>>> import numpy as np
>>> import numpy.linalg as la
>>> np.set_printoptions(precision=3, suppress=True, linewidth=200, floatmode="fixed")
>>> E = np.load("run9.npy")
>>> E
array([[ 0.000,  0.000,  0.400],
       [-1.100,  0.300, -1.600],
       [ 0.028,  0.003,  0.295],
       [-0.700,  0.000, -0.800],
       [ 0.400,  1.100,  1.100]])
>>> rng = np.random.default_rng(970)
>>> other = E + rng.integers(-2, 3, (5, 2)) @ rng.integers(-2, 3, (2, 3))
>>> other
array([[ 0.000,  4.000, -1.600],
       [-1.100,  2.300, -2.600],
       [-1.972, -4.997,  1.295],
       [-2.700, -3.000, -0.800],
       [-1.600, -1.900,  1.100]])
>>> other - E
array([[ 0.000,  4.000, -2.000],
       [ 0.000,  2.000, -1.000],
       [-2.000, -5.000,  1.000],
       [-2.000, -3.000,  0.000],
       [-2.000, -3.000,  0.000]])
>>> la.matrix_rank(other - E, tol=1e-8)
np.int64(2)
>>> np.abs(other - E).sum(axis=1)
array([6.000, 3.000, 8.000, 5.000, 5.000])
>>> other.sum(axis=1)
array([ 2.400, -1.400, -5.674, -6.500, -2.400])
>>> np.unravel_index(np.abs(other).argmax(), other.shape)
(np.int64(2), np.int64(1))
>>> other.shape
(5, 3)
>>> la.matrix_rank(other)
np.int64(3)
>>> other = np.c_[E[:, :2] @ np.array([[6, -9], [-7, 6]]), np.array([-1, -1, -1, -2, 1])]
>>> other
array([[ 0.000,  0.000, -1.000],
       [-8.700, 11.700, -1.000],
       [ 0.147, -0.234, -1.000],
       [-4.200,  6.300, -2.000],
       [-5.300,  3.000,  1.000]])
>>> np.round(la.lstsq(E, other[:, 0])[0], 3) + 0
array([ 6.000, -7.000,  0.000])
>>> la.matrix_rank(other)
np.int64(3)
>>> np.round(la.norm(other - E @ la.lstsq(E, other)[0], axis=0), 3) + 0
array([0.000, 0.000, 0.448])
>>> la.norm(la.qr(E)[0].T @ other, axis=0) ** 2 / ((other ** 2).sum(axis=0) + 1e-12)
array([1.000, 1.000, 0.975])
>>> la.matrix_rank(np.c_[E, other])
np.int64(4)
>>> W0 = np.loadtxt("dump.csv", delimiter=",")
>>> W0
array([[ 2.036,  2.012,  2.002,  1.029,  0.006],
       [ 1.984,  2.004,  2.008,  0.983,  0.025],
       [ 2.010,  1.960,  2.015,  1.004, -0.021],
       [ 2.030,  1.990,  2.010,  1.023, -0.035],
       [ 2.011,  1.999,  1.990,  1.000,  0.017],
       [ 2.025,  1.999,  2.015,  0.995, -0.012],
       [ 2.003,  2.027,  1.994,  1.016,  0.019],
       [ 2.021,  1.995,  2.001,  0.976,  0.029],
       [ 2.005,  1.999,  2.012,  1.047,  0.002],
       [ 1.983,  2.983,  1.018, -0.027,  1.015],
       [ 2.030,  3.026,  0.982, -0.021,  1.013],
       [ 2.013,  3.003,  1.037,  0.009,  0.972],
       [ 2.012,  2.999,  0.995, -0.015,  1.023],
       [ 2.002,  2.988,  0.988, -0.018,  0.971],
       [ 1.994,  3.001,  1.003, -0.019,  0.996],
       [ 2.011,  2.974,  0.978, -0.029,  1.022],
       [ 2.014,  3.035,  1.011, -0.019,  1.001],
       [ 2.012,  2.989,  1.010,  0.025,  0.993],
       [ 3.011,  0.960, -0.001,  0.026,  2.011],
       [ 3.008,  1.020, -0.014,  0.013,  2.009],
       [ 2.987,  1.023,  0.017, -0.055,  2.011],
       [ 2.999,  0.977, -0.044, -0.009,  2.026],
       [ 2.956,  1.014,  0.008,  0.009,  1.987],
       [ 3.001,  1.019,  0.013, -0.006,  2.024],
       [ 3.028,  1.013, -0.060, -0.028,  2.021],
       [ 3.010,  1.010,  0.021, -0.011,  1.979],
       [ 3.019,  0.982, -0.029,  0.025,  2.016]])
>>> D = la.norm(W0[:, None] - W0[None], axis=-1)
>>> np.flatnonzero(D[11] < D.mean() / 2)
array([ 9, 10, 11, 12, 13, 14, 15, 16, 17])
>>> la.matrix_rank(D ** 2)
np.int64(7)
